$ ipython --no-banner

In [1]: import numpy as np

In [2]: import numpy.linalg as la

In [3]: np.set_printoptions(precision=1, suppress=True, linewidth=160, sign=" ")

In [4]: M = np.array([[0, 0, 0, 3], [0, 0, 0, 0], [0, 0, 0, 0], [0, 0, 3, 0]])

In [5]: M
Out[5]: 
array([[ 0,  0,  0,  3],
       [ 0,  0,  0,  0],
       [ 0,  0,  0,  0],
       [ 0,  0,  3,  0]])

In [6]: t3 = np.stack([M, 4 * M, M[::-1]])

In [7]: (t3 @ M.T).shape
Out[7]: (3, 4, 4)

In [8]: la.det(t3)
Out[8]: array([ 0.,  0.,  0.])

In [9]: la.matrix_rank(t3.reshape(3, -1))
Out[9]: np.int64(2)

In [10]: M @ M
Out[10]: 
array([[ 0,  0,  9,  0],
       [ 0,  0,  0,  0],
       [ 0,  0,  0,  0],
       [ 0,  0,  0,  0]])

In [11]: (M != 0).astype(int)
Out[11]: 
array([[ 0,  0,  0,  1],
       [ 0,  0,  0,  0],
       [ 0,  0,  0,  0],
       [ 0,  0,  1,  0]])

In [12]: np.flatnonzero(la.matrix_power((M != 0) + (M.T != 0) + np.eye(4), 4)[0])
Out[12]: array([ 0,  2,  3])

In [13]: round(float(la.det(M)), 1)
Out[13]: 0.0

In [14]: rng = np.random.default_rng(395)

In [15]: idx = rng.permutation(4)

In [16]: idx
Out[16]: array([ 2,  3,  0,  1])

In [17]: Y = M[idx][:, idx]

In [18]: print(np.sort(np.abs(la.eigvals(Y))))
[ 0.  0.  0.  0.]

In [19]: np.allclose(Y, M)
Out[19]: False

In [20]: proj = np.triu(np.array([[2, -1, -2, 1], [1, 0, 1, -1], [-2, -1, 1, 2], [1, 0, -2, 0]]), 1) + np.eye(4)

In [21]: Y = proj @ M @ la.inv(proj)

In [22]: print(proj @ M - M @ proj)
[[ 0.  0.  3.  0.]
 [ 0.  0. -3.  0.]
 [ 0.  0.  6.  0.]
 [ 0.  0.  0. -6.]]

In [23]: Y
Out[23]: 
array([[  0.,   0.,   3.,  -3.],
       [  0.,   0.,  -3.,   6.],
       [  0.,   0.,   6., -12.],
       [  0.,   0.,   3.,  -6.]])

In [24]: la.matrix_rank(Y)
Out[24]: np.int64(2)

In [25]: A = np.arange(12).reshape(4, 3) + -1

In [26]: print(A)
[[-1  0  1]
 [ 2  3  4]
 [ 5  6  7]
 [ 8  9 10]]

In [27]: rk = la.matrix_rank(A)

In [28]: rk
Out[28]: np.int64(2)

In [29]: N = la.svd(A)[2][rk:].T

In [30]: print([int(la.matrix_rank(A[:i])) for i in range(1, len(A) + 1)])
[1, 2, 2, 2]

In [31]: la.matrix_rank(A.T @ A), la.matrix_rank(A @ A.T)
Out[31]: (np.int64(2), np.int64(2))

In [32]: np.argsort(-la.norm(A, axis=0).round(6), kind="stable")[:3]
Out[32]: array([ 2,  1,  0])

In [33]: la.matrix_rank(A, rtol=0.1)
Out[33]: np.int64(1)

In [34]: [round(float(x), 1) for x in la.svd(A, compute_uv=False)[:3]]
Out[34]: [19.6, 1.7, 0.0]

In [35]: np.round(la.norm(A, 2) / la.norm(A), 1)
Out[35]: np.float64(1.0)

In [36]: Y = A[0, 0] * A[1:] - np.outer(A[1:, 0], A[0])

In [37]: Y
Out[37]: 
array([[  0,  -3,  -6],
       [  0,  -6, -12],
       [  0,  -9, -18]])

In [38]: print(la.matrix_rank(Y), la.matrix_rank(A))
1 2

In [39]: np.flatnonzero(~Y.round(6).any(axis=1))
Out[39]: array([], dtype=int64)

In [40]: A[:, 0] / A[0, 0]
Out[40]: array([ 1., -2., -5., -8.])

In [41]: round(float(np.trace(la.pinv(A) @ A)), 1)
Out[41]: 2.0

In [42]: print(np.allclose(A[:-1].T @ la.lstsq(A[:-1].T, A[-1])[0], A[-1]))
True

In [43]: np.unique(A.round(6), axis=0).shape
Out[43]: (4, 3)

In [44]: F = np.load("case9.npy")

In [45]: F.round(1) + 0
Out[45]: 
array([[ 0.6,  0.2,  0.4,  0.2],
       [ 0.2,  0. ,  0.1,  0. ],
       [ 0.4,  0.1,  0.4,  0.1],
       [ 0.2,  0. ,  0.1,  0. ]])

In [46]: # applying it twice changes nothing

In [47]: vals, V = la.eigh(F)

In [48]: vec = np.array([5, 6, 8, 0])

In [49]: np.round(la.eigvalsh(F[1:, 1:]), 1) + 0
Out[49]: array([ 0. ,  0. ,  0.4])

In [50]: np.round(vec @ F @ vec / (vec @ vec), 1), round(vals[0], 1), vals[-1]
Out[50]: (np.float64(0.8), np.float64(-0.0), np.float64(1.0))

In [51]: np.round(V * np.maximum(vals, 0) @ V.T, 1) + 0
Out[51]: 
array([[ 0.6,  0.2,  0.5,  0.2],
       [ 0.2,  0. ,  0.1,  0. ],
       [ 0.5,  0.1,  0.4,  0.1],
       [ 0.2,  0. ,  0.1,  0. ]])

In [52]: (np.sign(V[:, -1].round(6)) == np.sign(V[0, -1].round(6))).astype(int)
Out[52]: array([ 1,  1,  1,  1])

In [53]: np.round(vec @ F @ vec, 1)
Out[53]: np.float64(95.6)

In [54]: Uu, sigma, Vh = la.svd(F)

In [55]: sigma.round(1) + 0
Out[55]: array([ 1.,  0.,  0.,  0.])

In [56]: print(np.argmax(sigma[:-1] / (sigma[1:] + 1e-6)) + 1)
1

In [57]: Y = Uu[:, :1] @ np.diag(sigma[:1]) @ Vh[:1]

In [58]: print(la.matrix_rank(Y))
1

In [59]: print(np.round(la.norm(F - Y, 2), 1), round(sigma[1], 1))
0.0 0.0

In [60]: la.matrix_rank(F, rtol=0.05)
Out[60]: np.int64(1)

In [61]: r0, r1 = F[3], F[0]

In [62]: round(r0 @ r1, 1)
Out[62]: np.float64(0.2)

In [63]: round(float(r0 @ r0), 1)
Out[63]: 0.0

In [64]: p = (r0 @ r1) / (r0 @ r0) * r0

In [65]: np.round((r1 - p) @ r0, 1)
Out[65]: np.float64(0.0)

In [66]: K = np.array([[2, -2, -4, 4], [0, 2, 0, -4], [0, 0, -2, 2], [0, 0, 0, -2]])

In [67]: K
Out[67]: 
array([[ 2, -2, -4,  4],
       [ 0,  2,  0, -4],
       [ 0,  0, -2,  2],
       [ 0,  0,  0, -2]])

In [68]: Y = np.array([[-1, 2, 1], [1, -1, 2]])

In [69]: W2 = np.kron(Y, K)

In [70]: W2.shape
Out[70]: (8, 12)

In [71]: np.round(la.norm(W2, 2), 1), round(la.norm(Y, 2) * la.norm(K, 2), 1)
Out[71]: (np.float64(20.7), np.float64(20.7))

In [72]: vec = np.array([2, 1, 3, 2])

In [73]: y = K @ vec

In [74]: beta, lr = np.zeros(4), 1 / la.norm(K, 2) ** 2

In [75]: for i in range(150):
    ...:     beta -= lr * K.T @ (K @ beta - y)
    ...:     if i % 50 == 0: print(i, round(la.norm(K @ beta - y), 1))
    ...: 
0 6.6
50 1.4
100 1.1

In [76]: beta
Out[76]: array([ 0.6,  0.1,  2.4,  1.6])

In [77]: Y = np.array([[1, 0, 0], [1, 0, 0], [2, 1, 1], [1, 1, 1]])

In [78]: np.einsum("ik,kj->ji", K, Y)
Out[78]: 
array([[-4, -2, -2, -2],
       [ 0, -4,  0, -2],
       [ 0, -4,  0, -2]])

In [79]: np.einsum("ij,ij->i", K, K)
Out[79]: array([ 40,  20,   8,   4])

In [80]: np.einsum("ik,kj->ij", K, Y)
Out[80]: 
array([[-4,  0,  0],
       [-2, -4, -4],
       [-2,  0,  0],
       [-2, -2, -2]])
